$ ipython --no-banner

In [1]: import numpy as np

In [2]: import numpy.linalg as la

In [3]: np.set_printoptions(precision=2, suppress=True, linewidth=100, sign=" ")

In [4]: mat = np.array([[0.3, 2.0, 1.0, 2.0, 1.0],
   ...:     [0.0, 1.3, 2.0, 2.0, 0.0],
   ...:     [0.0, 0.0, 0.3, 1.0, 2.0],
   ...:     [1.0, 1.0, 1.0, 0.3, 2.0],
   ...:     [0.0, 2.0, 1.0, 2.0, 1.3]])

In [5]: q, V = la.qr(mat[:, :3])[0], la.qr(mat[:, 3:])[0]

In [6]: sig = la.svd(q.T @ V, compute_uv=False)

In [7]: sig
Out[7]: array([ 0.99,  0.71])

In [8]: other = mat / np.sqrt((mat ** 2).mean(axis=1, keepdims=True))

In [9]: other[1]
Out[9]: array([ 0.  ,  0.93,  1.44,  1.44,  0.  ])

In [10]: la.matrix_rank(other) == la.matrix_rank(mat)
Out[10]: np.True_

In [11]: other = np.array([[-3, -5, -5], [-1, -2, 1]])

In [12]: W2 = np.kron(other, mat)

In [13]: W2.shape
Out[13]: (10, 15)

In [14]: W2
Out[14]: 
array([[ -0.9,  -6. ,  -3. ,  -6. ,  -3. ,  -1.5, -10. ,  -5. , -10. ,  -5. ,  -1.5, -10. ,  -5. ,
        -10. ,  -5. ],
       [ -0. ,  -3.9,  -6. ,  -6. ,  -0. ,  -0. ,  -6.5, -10. , -10. ,  -0. ,  -0. ,  -6.5, -10. ,
        -10. ,  -0. ],
       [ -0. ,  -0. ,  -0.9,  -3. ,  -6. ,  -0. ,  -0. ,  -1.5,  -5. , -10. ,  -0. ,  -0. ,  -1.5,
         -5. , -10. ],
       [ -3. ,  -3. ,  -3. ,  -0.9,  -6. ,  -5. ,  -5. ,  -5. ,  -1.5, -10. ,  -5. ,  -5. ,  -5. ,
         -1.5, -10. ],
       [ -0. ,  -6. ,  -3. ,  -6. ,  -3.9,  -0. , -10. ,  -5. , -10. ,  -6.5,  -0. , -10. ,  -5. ,
        -10. ,  -6.5],
       [ -0.3,  -2. ,  -1. ,  -2. ,  -1. ,  -0.6,  -4. ,  -2. ,  -4. ,  -2. ,   0.3,   2. ,   1. ,
          2. ,   1. ],
       [ -0. ,  -1.3,  -2. ,  -2. ,  -0. ,  -0. ,  -2.6,  -4. ,  -4. ,  -0. ,   0. ,   1.3,   2. ,
          2. ,   0. ],
       [ -0. ,  -0. ,  -0.3,  -1. ,  -2. ,  -0. ,  -0. ,  -0.6,  -2. ,  -4. ,   0. ,   0. ,   0.3,
          1. ,   2. ],
       [ -1. ,  -1. ,  -1. ,  -0.3,  -2. ,  -2. ,  -2. ,  -2. ,  -0.6,  -4. ,   1. ,   1. ,   1. ,
          0.3,   2. ],
       [ -0. ,  -2. ,  -1. ,  -2. ,  -1.3,  -0. ,  -4. ,  -2. ,  -4. ,  -2.6,   0. ,   2. ,   1. ,
          2. ,   1.3]])

In [15]: round(float(la.norm(W2, 2)), 2), np.round(la.norm(other, 2) * la.norm(mat, 2), 2)
Out[15]: (45.41, np.float64(45.41))
